$ ipython --no-banner

In [1]: import numpy as np

In [2]: import numpy.linalg as la

In [3]: np.set_printoptions(suppress=True, linewidth=100)

In [4]: rng = np.random.default_rng(46)

In [5]: feats = np.eye(8, dtype=int)[rng.permutation(8)] * np.array([1, 2, 1, 1, 2, 1, 1, 1])

In [6]: feats
Out[6]: 
array([[0, 0, 0, 0, 0, 0, 1, 0],
       [0, 0, 0, 0, 2, 0, 0, 0],
       [1, 0, 0, 0, 0, 0, 0, 0],
       [0, 2, 0, 0, 0, 0, 0, 0],
       [0, 0, 0, 0, 0, 1, 0, 0],
       [0, 0, 0, 0, 0, 0, 0, 1],
       [0, 0, 1, 0, 0, 0, 0, 0],
       [0, 0, 0, 1, 0, 0, 0, 0]])

In [7]: vec = np.array([-7, -3, 9, 1, -2, 4, -2, -4])

In [8]: h = np.maximum(feats @ vec, 0)

In [9]: np.round(np.tanh(feats @ vec), 1)
Out[9]: array([-1. , -1. , -1. , -1. ,  1. , -1. ,  1. ,  0.8])

In [10]: np.maximum(feats @ vec, 0) - np.maximum(-feats @ vec, 0)
Out[10]: array([-2, -4, -7, -6,  4, -4,  9,  1])

In [11]: h
Out[11]: array([0, 0, 0, 0, 4, 0, 9, 1])

In [12]: print(feats * (h > 1e-9)[:, None])
[[0 0 0 0 0 0 0 0]
 [0 0 0 0 0 0 0 0]
 [0 0 0 0 0 0 0 0]
 [0 0 0 0 0 0 0 0]
 [0 0 0 0 0 1 0 0]
 [0 0 0 0 0 0 0 0]
 [0 0 1 0 0 0 0 0]
 [0 0 0 1 0 0 0 0]]

In [13]: J = np.load("data.npy")

In [14]: J
Out[14]: 
array([[ -2. ,  -1. ,   0. ,   1. ,   0. ,   3. ],
       [ -5.1,  -4.1,  -1. ,   2. ,  -3.1,  -0.1],
       [ -4.2,  -3.2,  -0.7,   1.7,  -2.2,   0.8],
       [  2.6,   3.6,   1.5,  -0.5,   4.6,   7.6],
       [  1.3,   2.3,   1.1,  -0.1,   3.3,   6.3],
       [ -5.1,  -4.1,  -1. ,   2. ,  -3.1,  -0.1],
       [ -6.4,  -5.4,  -1.5,   2.5,  -4.4,  -1.4],
       [-11. , -10. ,  -3. ,   4. ,  -9. ,  -6. ],
       [ -3.8,  -2.8,  -0.6,   1.6,  -1.8,   1.2],
       [ -1.7,  -0.7,   0.1,   0.9,   0.3,   3.3],
       [ -5.9,  -4.9,  -1.3,   2.3,  -3.9,  -0.9],
       [ -2.8,  -1.8,  -0.3,   1.3,  -0.8,   2.2],
       [  0.1,   1.1,   0.7,   0.3,   2.1,   5.1],
       [ -2.7,  -1.7,  -0.2,   1.2,  -0.7,   2.3],
       [  3.1,   4.1,   1.7,  -0.7,   5.1,   8.1],
       [  1.1,   2.1,   1. ,   0. ,   3.1,   6.1],
       [ -3.4,  -2.4,  -0.5,   1.5,  -1.4,   1.6],
       [ -4.3,  -3.3,  -0.8,   1.8,  -2.3,   0.7],
       [ -0.1,   0.9,   0.6,   0.4,   1.9,   4.9],
       [ -4.3,  -3.3,  -0.8,   1.8,  -2.3,   0.7],
       [ -4.1,  -3.1,  -0.7,   1.7,  -2.1,   0.9],
       [ -0.3,   0.7,   0.6,   0.4,   1.7,   4.7],
       [ -1.5,  -0.5,   0.2,   0.8,   0.5,   3.5],
       [  0.4,   1.4,   0.8,   0.2,   2.4,   5.4],
       [ -3.2,  -2.2,  -0.4,   1.4,  -1.2,   1.8],
       [ -5.5,  -4.5,  -1.2,   2.2,  -3.5,  -0.5],
       [  2.3,   3.3,   1.4,  -0.4,   4.3,   7.3],
       [ -0.6,   0.4,   0.5,   0.5,   1.4,   4.4],
       [ -0.8,   0.2,   0.4,   0.6,   1.2,   4.2],
       [  0.4,   1.4,   0.8,   0.2,   2.4,   5.4]])

In [15]: D = la.norm(J[:, None] - J[None], axis=-1)

In [16]: np.unravel_index(D.round(6).argmax(), D.shape)
Out[16]: (np.int64(7), np.int64(14))

In [17]: np.flatnonzero(D[22] < D.mean() / 2)
Out[17]: array([ 0,  9, 11, 12, 13, 18, 21, 22, 24, 27, 28])

In [18]: print(D[:5, :5].round(1))
[[ 0.   6.4  4.5  9.4  6.8]
 [ 6.4  0.   1.8 15.8 13.1]
 [ 4.5  1.8  0.  14.  11.3]
 [ 9.4 15.8 14.   0.   2.7]
 [ 6.8 13.1 11.3  2.7  0. ]]

In [19]: (D + 1e9 * np.eye(30)).round(6).argmin(axis=1)
Out[19]: 
array([ 9,  5, 20, 26, 15,  1, 10,  6, 20, 22, 25, 13, 18, 11,  3,  4, 24, 19, 21, 17,  2, 18,  9,
       29, 16, 10,  3, 28, 27, 23])

In [20]: D.shape
Out[20]: (30, 30)

In [21]: t3 = J.reshape(30, 2, -1)

In [22]: print(t3[:, 0])
[[ -2.   -1.    0. ]
 [ -5.1  -4.1  -1. ]
 [ -4.2  -3.2  -0.7]
 [  2.6   3.6   1.5]
 [  1.3   2.3   1.1]
 [ -5.1  -4.1  -1. ]
 [ -6.4  -5.4  -1.5]
 [-11.  -10.   -3. ]
 [ -3.8  -2.8  -0.6]
 [ -1.7  -0.7   0.1]
 [ -5.9  -4.9  -1.3]
 [ -2.8  -1.8  -0.3]
 [  0.1   1.1   0.7]
 [ -2.7  -1.7  -0.2]
 [  3.1   4.1   1.7]
 [  1.1   2.1   1. ]
 [ -3.4  -2.4  -0.5]
 [ -4.3  -3.3  -0.8]
 [ -0.1   0.9   0.6]
 [ -4.3  -3.3  -0.8]
 [ -4.1  -3.1  -0.7]
 [ -0.3   0.7   0.6]
 [ -1.5  -0.5   0.2]
 [  0.4   1.4   0.8]
 [ -3.2  -2.2  -0.4]
 [ -5.5  -4.5  -1.2]
 [  2.3   3.3   1.4]
 [ -0.6   0.4   0.5]
 [ -0.8   0.2   0.4]
 [  0.4   1.4   0.8]]

In [23]: np.swapaxes(t3, 1, 2)[5]
Out[23]: 
array([[-5.1,  2. ],
       [-4.1, -3.1],
       [-1. , -0.1]])

In [24]: np.einsum("ihd,jhd->hij", t3, t3).shape
Out[24]: (2, 30, 30)

In [25]: z = J[:, 1] > np.median(J[:, 1])

In [26]: r0 = J[z].mean(axis=0) - J[~z].mean(axis=0)

In [27]: (((J - J.mean(axis=0)) @ r0 > 0) == z).mean()
Out[27]: np.float64(1.0)

In [28]: ((J - J.mean(axis=0)) @ r0 > 0).astype(int)
Out[28]: array([1, 0, 0, 1, 1, 0, 0, 0, 0, 1, 0, 0, 1, 0, 1, 1, 0, 0, 1, 0, 0, 1, 1, 1, 0, 0, 1, 1, 1, 1])

In [29]: np.argsort(-np.abs(r0).round(6), kind="stable")
Out[29]: array([0, 1, 4, 5, 2, 3])

In [30]: r0.round(1)
Out[30]: array([ 5.1,  5.1,  1.7, -1.7,  5.1,  5.1])

In [31]: mat = np.loadtxt("test8.csv", delimiter=",")

In [32]: print(mat.round(1) + 0)
[[ -0.2   7.8  -4.8   0.3  -2.6  -2.6   5.3  -3.7   2.   -0.6  -5.5]
 [  0.5   4.3   0.    6.2   8.5  -1.4   3.7   0.6  15.5   2.2 -10.6]
 [ -4.8   5.6  -4.8  -2.   -5.5  -1.9   2.2  -3.1  -4.   -2.8   1.1]
 [ -0.7   4.5  -1.1   4.4   5.4  -1.5   3.3  -0.1  10.8   1.   -7.8]
 [ -7.3  -2.5   2.8   5.    7.6   0.8  -2.4   5.9   2.   -2.1   1.6]
 [ -0.7   7.7  -5.1  -0.5  -4.1  -2.6   5.2  -3.6  -1.6  -1.5  -3.7]
 [ -4.6   1.8  -0.5   2.9   3.3  -0.6   0.7   1.6   2.8  -1.4  -1.3]
 [-13.3  -9.4   7.    6.6  12.1   3.1  -8.1  11.6  -0.6  -3.8   8.5]
 [  2.5   7.3  -2.9   3.5   2.2  -2.4   6.6  -1.7   5.8   0.7  -9.5]
 [ -0.5   6.1  -2.8   2.5   1.8  -2.    4.2  -1.9   7.3   0.4  -6.9]
 [ -1.4   6.   -3.    2.1   1.7  -2.    3.5  -2.5   9.6   0.6  -6.8]
 [ -3.    2.8  -0.6   3.5   4.2  -0.9   1.7   1.1   5.7  -0.5  -3.9]
 [ -1.6   1.9   0.6   5.    5.9  -0.6   2.5   3.3   2.3  -0.9  -4.1]
 [ -2.6   2.    0.1   4.3   4.9  -0.7   1.9   2.6   2.4  -1.   -3.2]
 [ -3.6   1.5  -0.3   2.9   2.2  -0.5   1.7   3.1  -4.9  -2.7   0.3]
 [  4.2   6.3  -1.6   5.1   3.8  -2.1   7.6   1.1   0.4  -0.1  -9.3]
 [ -3.2   4.5  -2.6   1.3   0.3  -1.5   2.4  -1.2   3.1  -1.   -2.8]
 [ -8.3  -4.2   4.1   6.    9.7   1.4  -3.6   7.4   3.   -2.1   2.3]
 [ -4.4   1.6   0.2   4.    5.7  -0.5   0.4   1.7   8.1  -0.2  -3.3]
 [ -2.3   1.9   0.5   4.9   6.2  -0.6   1.9   2.8   4.9  -0.5  -4.3]
 [ -3.4  -0.5   2.6   6.8  10.    0.2   0.3   5.1   7.5  -0.2  -4.1]
 [ -4.8   2.9  -2.    0.9  -0.4  -1.    1.2   0.4  -2.3  -2.4   0.6]
 [ -7.7  -2.    1.8   3.6   5.    0.7  -2.2   5.2  -2.1  -3.    3.4]
 [  0.6   7.1  -3.8   1.5  -0.9  -2.4   5.7  -2.2   1.   -0.7  -5.9]
 [ -2.3   5.5  -3.4   0.6  -1.6  -1.8   3.5  -1.7  -0.3  -1.5  -2.6]
 [ -4.4   4.5  -3.5  -0.5  -3.1  -1.5   2.1  -1.5  -3.4  -2.6   0.6]
 [ -5.9   1.7  -0.2   3.3   5.6  -0.6  -0.9   0.3  13.    0.4  -3.4]
 [ -0.4   1.2   2.6   8.5  12.5  -0.4   2.2   4.2  14.8   1.9  -9.5]
 [  3.2  12.   -7.2  -0.4  -4.1  -4.    8.4  -7.6   7.9   1.2 -10.9]
 [ -4.5   3.7  -2.7   0.2  -1.8  -1.2   1.8  -0.3  -3.8  -2.6   0.7]
 [ -3.4   4.1  -1.9   2.3   2.5  -1.4   1.8  -1.    8.   -0.1  -4.3]
 [ -0.7   3.   -0.3   4.4   4.2  -1.    3.6   2.5  -0.1  -1.2  -4.3]
 [ -4.8  -2.    3.5   7.   10.6   0.7  -1.    6.4   6.1  -0.7  -2.2]
 [ -4.9   1.9  -0.8   2.2   2.   -0.6   0.7   1.6   0.1  -2.   -0.1]
 [ -2.6   3.4  -1.5   2.4   1.5  -1.1   2.7   0.9  -0.7  -1.6  -2.2]
 [  0.    8.3  -4.7   0.8  -1.1  -2.8   5.2  -4.5   8.    0.6  -7.7]]

In [33]: # rows and columns are dependent

In [34]: z = mat[:, 5] > np.median(mat[:, 5])

In [35]: r0 = mat[z].mean(axis=0) - mat[~z].mean(axis=0)

In [36]: np.argsort(-np.abs(r0).round(6), kind="stable")
Out[36]: array([ 4,  1,  7,  2,  6, 10,  0,  3,  5,  9,  8])

In [37]: print(((mat - mat.mean(axis=0)) @ r0 > 0).astype(int))
[0 0 0 0 1 0 1 1 0 0 0 1 1 1 1 0 0 1 1 1 1 0 1 0 0 0 1 1 0 0 0 1 1 1 0 0]

In [38]: z.astype(int)
Out[38]: 
array([0, 0, 0, 0, 1, 0, 1, 1, 0, 0, 0, 1, 1, 1, 1, 0, 0, 1, 1, 1, 1, 1, 1, 0, 0, 0, 1, 1, 0, 0, 0,
       1, 1, 1, 0, 0])

In [39]: r0.round(1)
Out[39]: array([-3.7, -5.8,  4.4,  2.9,  6. ,  1.9, -4.1,  5.6, -0.2, -0.8,  3.7])

In [40]: print(np.round((((mat - mat.mean(axis=0)) @ r0 > 0) == z).mean(), 1))
1.0

In [41]: D = la.norm(mat[:, None] - mat[None], axis=-1)

In [42]: np.flatnonzero(D[22] < D.mean() / 2)
Out[42]: array([ 4, 22])

In [43]: D.mean(axis=1).argmax()
Out[43]: np.int64(7)

In [44]: (D + 1e9 * np.eye(36)).round(6).argmin(axis=1)
Out[44]: 
array([23,  3, 25, 10, 17,  0, 33, 17,  9, 10,  9, 19, 13, 12, 33,  8, 24,  4, 11, 12, 32, 29,  4,
        0, 16, 29, 18,  1, 35, 25, 11, 12, 20,  6, 33,  9])

In [45]: print(D.shape)
(36, 36)

In [46]: D[22].round(6).argsort(kind="stable")[:4]
Out[46]: array([22,  4, 17, 14])

In [47]: D[:5, :5].round(1)
Out[47]: 
array([[ 0. , 20.8, 11.6, 14.4, 23.5],
       [20.8,  0. , 29.6,  6.9, 23.2],
       [11.6, 29.6,  0. , 22.7, 22.3],
       [14.4,  6.9, 22.7,  0. , 19. ],
       [23.5, 23.2, 22.3, 19. ,  0. ]])

In [48]: np.unravel_index(D.round(6).argmax(), D.shape)
Out[48]: (np.int64(7), np.int64(28))

In [49]: la.matrix_rank(D ** 2)
Out[49]: np.int64(5)

In [50]: Xc = mat - mat.mean(axis=0)

In [51]: evecs = la.svd(Xc)[2][:4]

In [52]: A2 = Xc - Xc @ evecs.T @ evecs

In [53]: np.round((Xc @ evecs.T).std(axis=0), 1) + 0
Out[53]: array([8.9, 6.9, 2.9, 0. ])

In [54]: la.norm(A2, axis=1).round(6).argmax()
Out[54]: np.int64(0)

In [55]: print(np.round(np.diag(evecs.T @ evecs), 1) + 0)
[0.4 0.2 0.1 0.2 0.8 0.  0.3 0.6 0.9 0.1 0.4]

In [56]: round(la.norm(A2) / la.norm(Xc), 1)
Out[56]: np.float64(0.0)

In [57]: np.round(A2.std(axis=0), 1) + 0
Out[57]: array([0., 0., 0., 0., 0., 0., 0., 0., 0., 0., 0.])

In [58]: np.round(np.cov(Xc @ evecs.T, rowvar=False), 1) + 0
Out[58]: 
array([[81.7,  0. ,  0. ,  0. ],
       [ 0. , 49. ,  0. ,  0. ],
       [ 0. ,  0. ,  8.5,  0. ],
       [ 0. ,  0. ,  0. ,  0. ]])

In [59]: arr = np.loadtxt("x.csv", delimiter=",")

In [60]: arr
Out[60]: 
array([[3., 1., 1., 1., 1., 1., 1., 1., 1., 1., 1.],
       [1., 3., 1., 1., 1., 1., 1., 1., 1., 1., 1.],
       [1., 1., 3., 1., 1., 1., 1., 1., 1., 1., 1.],
       [1., 1., 1., 3., 1., 1., 1., 1., 1., 1., 1.],
       [1., 1., 1., 1., 3., 1., 1., 1., 1., 1., 1.],
       [1., 1., 1., 1., 1., 3., 1., 1., 1., 1., 1.],
       [1., 1., 1., 1., 1., 1., 3., 1., 1., 1., 1.],
       [1., 1., 1., 1., 1., 1., 1., 3., 1., 1., 1.],
       [1., 1., 1., 1., 1., 1., 1., 1., 3., 1., 1.],
       [1., 1., 1., 1., 1., 1., 1., 1., 1., 3., 1.],
       [1., 1., 1., 1., 1., 1., 1., 1., 1., 1., 3.]])

In [61]: # symmetric

In [62]: def softmax(z):
    ...:     e = np.exp(z - z.max(axis=-1, keepdims=True))
    ...:     return e / e.sum(axis=-1, keepdims=True)
    ...: 

In [63]: softmax(feats).sum(axis=1)
Out[63]: array([1., 1., 1., 1., 1., 1., 1., 1.])

In [64]: np.round(softmax(feats[0]), 1)
Out[64]: array([0.1, 0.1, 0.1, 0.1, 0.1, 0.1, 0.3, 0.1])

In [65]: S = feats @ feats.T / np.sqrt(8)

In [66]: print(np.round(softmax(S)[0] @ feats, 1))
[0.1 0.2 0.1 0.1 0.2 0.1 0.2 0.1]

In [67]: np.round(softmax(S), 1)
Out[67]: 
array([[0.2, 0.1, 0.1, 0.1, 0.1, 0.1, 0.1, 0.1],
       [0.1, 0.4, 0.1, 0.1, 0.1, 0.1, 0.1, 0.1],
       [0.1, 0.1, 0.2, 0.1, 0.1, 0.1, 0.1, 0.1],
       [0.1, 0.1, 0.1, 0.4, 0.1, 0.1, 0.1, 0.1],
       [0.1, 0.1, 0.1, 0.1, 0.2, 0.1, 0.1, 0.1],
       [0.1, 0.1, 0.1, 0.1, 0.1, 0.2, 0.1, 0.1],
       [0.1, 0.1, 0.1, 0.1, 0.1, 0.1, 0.2, 0.1],
       [0.1, 0.1, 0.1, 0.1, 0.1, 0.1, 0.1, 0.2]])

In [68]: vec = np.array([6, -5, -1, -4, 2, 7, -3, -7, -5, -8, 2])

In [69]: target = arr @ vec

In [70]: coef, lr = np.zeros(11), 1 / la.norm(arr, 2) ** 2

In [71]: for i in range(12):
    ...:     coef -= lr * arr.T @ (arr @ coef - target)
    ...:     if i % 2 == 0: print(i, round(la.norm(arr @ coef - target), 1))
    ...: 
0 31.4
2 29.9
4 28.5
6 27.2
8 25.9
10 24.7

In [72]: print(coef.round(1))
[ 0.4 -2.3 -1.3 -2.1 -0.6  0.7 -1.8 -2.8 -2.3 -3.1 -0.6]

In [73]: r0 = np.array([-5, -2, -4, 5, 1, 2, 1, 5, 5, 3, 5, -4, 4, -3])

In [74]: v = np.array([0, 3, -1, 2, -1, 3, 1])

In [75]: m1 = r0[:, None] + v[None, :]

In [76]: m1
Out[76]: 
array([[-5, -2, -6, -3, -6, -2, -4],
       [-2,  1, -3,  0, -3,  1, -1],
       [-4, -1, -5, -2, -5, -1, -3],
       [ 5,  8,  4,  7,  4,  8,  6],
       [ 1,  4,  0,  3,  0,  4,  2],
       [ 2,  5,  1,  4,  1,  5,  3],
       [ 1,  4,  0,  3,  0,  4,  2],
       [ 5,  8,  4,  7,  4,  8,  6],
       [ 5,  8,  4,  7,  4,  8,  6],
       [ 3,  6,  2,  5,  2,  6,  4],
       [ 5,  8,  4,  7,  4,  8,  6],
       [-4, -1, -5, -2, -5, -1, -3],
       [ 4,  7,  3,  6,  3,  7,  5],
       [-3,  0, -4, -1, -4,  0, -2]])

In [77]: rk = la.matrix_rank(m1)

In [78]: rk
Out[78]: np.int64(2)

In [79]: null = la.svd(m1)[2][rk:].T

In [80]: np.allclose(m1 @ null, 0)
Out[80]: True

In [81]: [int(la.matrix_rank(m1[:, :j + 1])) for j in range(7)]
Out[81]: [1, 2, 2, 2, 2, 2, 2]

In [82]: print(np.round(null @ null.T, 1) + 0)
[[ 0.8  0.  -0.3 -0.1 -0.3  0.  -0.1]
 [ 0.   0.6  0.1 -0.3  0.1 -0.4 -0.1]
 [-0.3  0.1  0.6  0.  -0.4  0.1 -0.1]
 [-0.1 -0.3  0.   0.8  0.  -0.3 -0.1]
 [-0.3  0.1 -0.4  0.   0.6  0.1 -0.1]
 [ 0.  -0.4  0.1 -0.3  0.1  0.6 -0.1]
 [-0.1 -0.1 -0.1 -0.1 -0.1 -0.1  0.9]]

In [83]: print(la.matrix_rank(m1.T @ m1), la.matrix_rank(m1 @ m1.T))
2 2

In [84]: [int(la.matrix_rank(m1[:i])) for i in range(1, len(m1) + 1)]
Out[84]: [1, 2, 2, 2, 2, 2, 2, 2, 2, 2, 2, 2, 2, 2]

In [85]: Xc = m1 - m1.mean(axis=0)

In [86]: left, sv, Vh = la.svd(Xc, full_matrices=False)

In [87]: la.matrix_rank(Xc)
Out[87]: np.int64(1)

In [88]: np.abs(left[:, 0]).argmax()
Out[88]: np.int64(0)

In [89]: (np.sign(left[:, 0]) == np.sign(left[0, 0])).astype(int)
Out[89]: array([1, 1, 1, 0, 0, 0, 0, 0, 0, 0, 0, 1, 0, 1])

In [90]: print(np.round(Vh[0] * np.sign(Vh[0, np.abs(Vh[0]).argmax()]), 1))
[0.4 0.4 0.4 0.4 0.4 0.4 0.4]

In [91]: Xc = m1 - m1.mean(axis=0)

In [92]: evecs = la.svd(Xc)[2][:2]

In [93]: A2 = Xc - Xc @ evecs.T @ evecs

In [94]: np.round(np.cov(Xc @ evecs.T, rowvar=False), 1) + 0
Out[94]: 
array([[101.7,   0. ],
       [  0. ,   0. ]])

In [95]: np.round(A2.std(axis=0), 1) + 0
Out[95]: array([0., 0., 0., 0., 0., 0., 0.])

In [96]: print(np.round((Xc @ evecs.T).std(axis=0), 1) + 0)
[9.7 0. ]
